>>> import numpy as np
>>> np.set_printoptions(precision=2, suppress=True, linewidth=140)
>>> def rd(a):
...     return np.round(a, 2) + 0
... 
>>> arr = np.load("run10.npy")
>>> print(rd(arr))
[[-0.05  0.15  0.32 -0.69 -0.36  0.51]
 [-0.52 -0.68  0.21  0.04 -0.42 -0.22]
 [-0.43 -0.3  -0.5  -0.25  0.52  0.39]
 [ 0.19 -0.05 -0.39 -0.63 -0.08 -0.63]
 [-0.71  0.66 -0.07  0.03 -0.08 -0.24]
 [ 0.09  0.04 -0.67  0.24 -0.64  0.28]]
>>> # orthonormal columns
>>> print(rd(arr @ arr.T))
[[1. 0. 0. 0. 0. 0.]
 [0. 1. 0. 0. 0. 0.]
 [0. 0. 1. 0. 0. 0.]
 [0. 0. 0. 1. 0. 0.]
 [0. 0. 0. 0. 1. 0.]
 [0. 0. 0. 0. 0. 1.]]
>>> print(rd(arr[:, 3] @ arr[:, 5]))
0.0
>>> print(rd(np.linalg.pinv(arr)))
[[-0.05 -0.52 -0.43  0.19 -0.71  0.09]
 [ 0.15 -0.68 -0.3  -0.05  0.66  0.04]
 [ 0.32  0.21 -0.5  -0.39 -0.07 -0.67]
 [-0.69  0.04 -0.25 -0.63  0.03  0.24]
 [-0.36 -0.42  0.52 -0.08 -0.08 -0.64]
 [ 0.51 -0.22  0.39 -0.63 -0.24  0.28]]
>>> print(rd(arr.T @ arr))
[[1. 0. 0. 0. 0. 0.]
 [0. 1. 0. 0. 0. 0.]
 [0. 0. 1. 0. 0. 0.]
 [0. 0. 0. 1. 0. 0.]
 [0. 0. 0. 0. 1. 0.]
 [0. 0. 0. 0. 0. 1.]]
>>> W0 = np.load("out4.npy")
>>> print(W0)
[[0 1 0 1 1 1 1 1 0 1 0 0 0]
 [1 0 0 1 1 1 1 1 1 1 0 0 0]
 [0 0 0 0 0 0 0 0 0 0 1 0 1]
 [1 1 0 0 1 1 0 1 1 1 0 0 0]
 [1 1 0 1 0 0 1 1 0 0 0 0 0]
 [1 1 0 1 0 0 1 1 1 0 0 0 0]
 [1 1 0 0 1 1 0 1 1 1 0 0 0]
 [1 1 0 1 1 1 1 0 1 1 0 0 0]
 [0 1 0 1 0 1 1 1 0 0 0 0 0]
 [1 1 0 1 0 0 1 1 0 0 0 0 0]
 [0 0 1 0 0 0 0 0 0 0 0 0 0]
 [0 0 0 0 0 0 0 0 0 0 0 0 0]
 [0 0 1 0 0 0 0 0 0 0 0 0 0]]
>>> # 3 blocks once reordered
>>> print([round(float(np.linalg.det(W0[:i, :i])), 2) + 0 for i in range(1, 14)])
[0.0, -1.0, 0.0, 0.0, 0.0, 0.0, 0.0, 0.0, 0.0, 0.0, 0.0, 0.0, 0.0]
>>> m1 = np.array([[0, 1, 1, 1, 2, -1, -1],
...     [-1, 0, -3, -2, -1, -1, 0],
...     [-1, 3, 0, 2, -2, 2, -3],
...     [-1, 2, -2, 0, 1, -3, 1],
...     [-2, 1, 2, -1, 0, 1, -1],
...     [1, 1, -2, 3, -1, 0, -2],
...     [1, 0, 3, -1, 1, 2, 0]])
>>> t = np.radians(36)
>>> Rm = np.eye(7)
>>> Rm[3, 3] = Rm[2, 2] = np.cos(t)
>>> Rm[3, 2], Rm[2, 3] = -np.sin(t), np.sin(t)
>>> print(rd(Rm))
[[ 1.    0.    0.    0.    0.    0.    0.  ]
 [ 0.    1.    0.    0.    0.    0.    0.  ]
 [ 0.    0.    0.81  0.59  0.    0.    0.  ]
 [ 0.    0.   -0.59  0.81  0.    0.    0.  ]
 [ 0.    0.    0.    0.    1.    0.    0.  ]
 [ 0.    0.    0.    0.    0.    1.    0.  ]
 [ 0.    0.    0.    0.    0.    0.    1.  ]]
>>> Y = m1 @ Rm.T
>>> print(rd(Y))
[[ 0.    1.    1.4   0.22  2.   -1.   -1.  ]
 [-1.    0.   -3.6   0.15 -1.   -1.    0.  ]
 [-1.    3.    1.18  1.62 -2.    2.   -3.  ]
 [-1.    2.   -1.62  1.18  1.   -3.    1.  ]
 [-2.    1.    1.03 -1.98  0.    1.   -1.  ]
 [ 1.    1.    0.15  3.6  -1.    0.   -2.  ]
 [ 1.    0.    1.84 -2.57  1.    2.    0.  ]]
>>> print(rd(np.abs(Y - m1).max(axis=0)))
[0.   0.   2.15 2.15 0.   0.   0.  ]
>>> print(rd(np.linalg.svd(m1, compute_uv=False)), rd(np.linalg.svd(Y, compute_uv=False)))
[6.63 6.63 4.03 4.03 1.33 1.33 0.  ] [6.63 6.63 4.03 4.03 1.33 1.33 0.  ]
>>> print(rd(np.linalg.det(m1)))
0.0
>>> print(np.allclose(m1 @ m1.T, m1.T @ m1))
True
>>> U, sig, Vh = np.linalg.svd(m1, full_matrices=False)
>>> print(rd(sig / sig[0]))
[1.   1.   0.61 0.61 0.2  0.2  0.  ]
>>> print(rd(np.cumsum(sig ** 2) / np.sum(sig ** 2)))
[0.36 0.71 0.84 0.97 0.99 1.   1.  ]
>>> print(rd(U.T @ U))
[[1. 0. 0. 0. 0. 0. 0.]
 [0. 1. 0. 0. 0. 0. 0.]
 [0. 0. 1. 0. 0. 0. 0.]
 [0. 0. 0. 1. 0. 0. 0.]
 [0. 0. 0. 0. 1. 0. 0.]
 [0. 0. 0. 0. 0. 1. 0.]
 [0. 0. 0. 0. 0. 0. 1.]]
>>> print(U.shape, sig.shape, Vh.shape)
(7, 7) (7,) (7, 7)
>>> print(np.allclose(U * sig @ Vh, m1))
True
>>> r0 = np.array([0, 3, 3, 3, 3, 2, 3, 3, 1, 2, 1, 3, 2, 2])
>>> feats = np.array([np.roll(r0, i) for i in range(14)])
>>> print(feats)
[[0 3 3 3 3 2 3 3 1 2 1 3 2 2]
 [2 0 3 3 3 3 2 3 3 1 2 1 3 2]
 [2 2 0 3 3 3 3 2 3 3 1 2 1 3]
 [3 2 2 0 3 3 3 3 2 3 3 1 2 1]
 [1 3 2 2 0 3 3 3 3 2 3 3 1 2]
 [2 1 3 2 2 0 3 3 3 3 2 3 3 1]
 [1 2 1 3 2 2 0 3 3 3 3 2 3 3]
 [3 1 2 1 3 2 2 0 3 3 3 3 2 3]
 [3 3 1 2 1 3 2 2 0 3 3 3 3 2]
 [2 3 3 1 2 1 3 2 2 0 3 3 3 3]
 [3 2 3 3 1 2 1 3 2 2 0 3 3 3]
 [3 3 2 3 3 1 2 1 3 2 2 0 3 3]
 [3 3 3 2 3 3 1 2 1 3 2 2 0 3]
 [3 3 3 3 2 3 3 1 2 1 3 2 2 0]]
>>> rng = np.random.default_rng(870433)
>>> z = rng.permutation(14)
>>> print(z)
[ 5  1 13  3  4  2 11  0  6 10 12  9  7  8]
>>> Y = feats[z][:, z]
>>> print(np.diag(Y))
[0 0 0 0 0 0 0 0 0 0 0 0 0 0]
>>> mat = np.load("block1.npy")
>>> print(mat)
[[ 2 -2  0 -2  0  0 -2  1]
 [-1  3  1  2 -9 -3  2  0]
 [ 2 -3  0  1 -6 -2  2  2]
 [ 1 -1  3  1  0  0 -1  1]
 [-2  1  1  3 -6 -2 -3  1]
 [-2 -3  3  1  0  0  0 -2]
 [ 0 -3 -1 -1  6  2  3  2]
 [ 0  2  3  0 -9 -3 -1  1]
 [ 0  1  0  1  0  0 -2 -2]
 [ 0 -1 -1  0 -3 -1  1  1]
 [ 3  0  1 -1 -3 -1  0  0]
 [-1  2 -3 -2 -9 -3  1  0]
 [ 1  0 -3  2 -6 -2 -2  2]
 [ 0  1  0  1 -9 -3  2  0]
 [ 1  2 -1  2 -9 -3  2  1]]
>>> print(np.linalg.matrix_rank(mat, rtol=0.1))
7
>>> print(rd(np.linalg.norm(mat, 2) / np.linalg.norm(mat)))
0.86
